In [1]: import numpy as np

In [2]: np.set_printoptions(suppress=True, linewidth=160)

In [3]: rnd = lambda a: np.round(a, 2) + 0

In [4]: J = np.load("layer18.npy")

In [5]: J
Out[5]: 
array([[5., 1., 1., 1., 1., 1., 1., 1., 1.],
       [1., 5., 1., 1., 1., 1., 1., 1., 1.],
       [1., 1., 5., 1., 1., 1., 1., 1., 1.],
       [1., 1., 1., 5., 1., 1., 1., 1., 1.],
       [1., 1., 1., 1., 5., 1., 1., 1., 1.],
       [1., 1., 1., 1., 1., 5., 1., 1., 1.],
       [1., 1., 1., 1., 1., 1., 5., 1., 1.],
       [1., 1., 1., 1., 1., 1., 1., 5., 1.],
       [1., 1., 1., 1., 1., 1., 1., 1., 5.]])

In [6]: other = np.linalg.inv(J)

In [7]: rnd(np.linalg.inv(other))
Out[7]: 
array([[5., 1., 1., 1., 1., 1., 1., 1., 1.],
       [1., 5., 1., 1., 1., 1., 1., 1., 1.],
       [1., 1., 5., 1., 1., 1., 1., 1., 1.],
       [1., 1., 1., 5., 1., 1., 1., 1., 1.],
       [1., 1., 1., 1., 5., 1., 1., 1., 1.],
       [1., 1., 1., 1., 1., 5., 1., 1., 1.],
       [1., 1., 1., 1., 1., 1., 5., 1., 1.],
       [1., 1., 1., 1., 1., 1., 1., 5., 1.],
       [1., 1., 1., 1., 1., 1., 1., 1., 5.]])

In [8]: rnd(np.linalg.cond(J))
Out[8]: np.float64(3.25)

In [9]: rnd(np.linalg.slogdet(J)[0])
Out[9]: np.float64(1.0)

In [10]: x0 = np.ones(9)

In [11]: for _ in range(3):
    ...:     x0 = J @ x0
    ...:     x0 /= np.linalg.norm(x0)
    ...:     print(round(x0 @ J @ x0, 2))
    ...: 
13.0
13.0
13.0

In [12]: rnd(x0)
Out[12]: array([0.33, 0.33, 0.33, 0.33, 0.33, 0.33, 0.33, 0.33, 0.33])

In [13]: W = np.array([[-1, -1, 3],
    ...:     [-3, -1, 3],
    ...:     [1, -3, -1],
    ...:     [2, 2, 3],
    ...:     [-2, 2, -3],
    ...:     [2, 3, -1],
    ...:     [-3, 2, -1],
    ...:     [-1, 3, 3],
    ...:     [-3, 3, 3]])

In [14]: beta = np.array([0, 0, 1])

In [15]: hid = np.maximum(J @ W + beta, 0)

In [16]: (hid > 0).astype(int)
Out[16]: 
array([[0, 1, 1],
       [0, 1, 1],
       [0, 0, 1],
       [0, 1, 1],
       [0, 1, 0],
       [0, 1, 1],
       [0, 1, 1],
       [0, 1, 1],
       [0, 1, 1]])

In [17]: hid
Out[17]: 
array([[ 0.,  6., 22.],
       [ 0.,  6., 22.],
       [ 0.,  0.,  6.],
       [ 0., 18., 22.],
       [ 0., 18.,  0.],
       [ 0., 22.,  6.],
       [ 0., 18.,  6.],
       [ 0., 22., 22.],
       [ 0., 22., 22.]])

In [18]: C = np.array([[0, 1, 1], [0, 0, 0], [1, 3, 3]])

In [19]: W @ C
Out[19]: 
array([[  3,   8,   8],
       [  3,   6,   6],
       [ -1,  -2,  -2],
       [  3,  11,  11],
       [ -3, -11, -11],
       [ -1,  -1,  -1],
       [ -1,  -6,  -6],
       [  3,   8,   8],
       [  3,   6,   6]])

In [20]: def softmax(z):
    ...:     e = np.exp(z - z.max(axis=-1, keepdims=True))
    ...:     return e / e.sum(axis=-1, keepdims=True)
    ...: 

In [21]: rnd(softmax(J[2] + -1))
Out[21]: array([0.02, 0.02, 0.87, 0.02, 0.02, 0.02, 0.02, 0.02, 0.02])

In [22]: rnd(softmax(J[2]))
Out[22]: array([0.02, 0.02, 0.87, 0.02, 0.02, 0.02, 0.02, 0.02, 0.02])

In [23]: softmax(J).sum(axis=1)
Out[23]: array([1., 1., 1., 1., 1., 1., 1., 1., 1.])

In [24]: rnd(softmax(10 * J[2]))
Out[24]: array([0., 0., 1., 0., 0., 0., 0., 0., 0.])

In [25]: S = J @ J.T / np.sqrt(9)

In [26]: rnd(softmax(S + np.triu(np.full(S.shape, -np.inf), 1)))
Out[26]: 
array([[1.  , 0.  , 0.  , 0.  , 0.  , 0.  , 0.  , 0.  , 0.  ],
       [0.  , 1.  , 0.  , 0.  , 0.  , 0.  , 0.  , 0.  , 0.  ],
       [0.  , 0.  , 0.99, 0.  , 0.  , 0.  , 0.  , 0.  , 0.  ],
       [0.  , 0.  , 0.  , 0.99, 0.  , 0.  , 0.  , 0.  , 0.  ],
       [0.  , 0.  , 0.  , 0.  , 0.98, 0.  , 0.  , 0.  , 0.  ],
       [0.  , 0.  , 0.  , 0.  , 0.  , 0.98, 0.  , 0.  , 0.  ],
       [0.  , 0.  , 0.  , 0.  , 0.  , 0.  , 0.97, 0.  , 0.  ],
       [0.  , 0.  , 0.  , 0.  , 0.  , 0.  , 0.  , 0.97, 0.  ],
       [0.  , 0.  , 0.  , 0.  , 0.  , 0.  , 0.  , 0.  , 0.96]])

In [27]: rnd(softmax(S)[2] @ J)
Out[27]: array([1.02, 1.02, 4.85, 1.02, 1.02, 1.02, 1.02, 1.02, 1.02])

In [28]: vals, V = np.linalg.eigh(J)

In [29]: x0 = np.array([3, 2, 1, 3, 0, 0, 4, 3, 5])

In [30]: np.abs(J).sum(axis=1).max(), rnd(np.abs(vals).max())
Out[30]: (np.float64(13.0), np.float64(13.0))
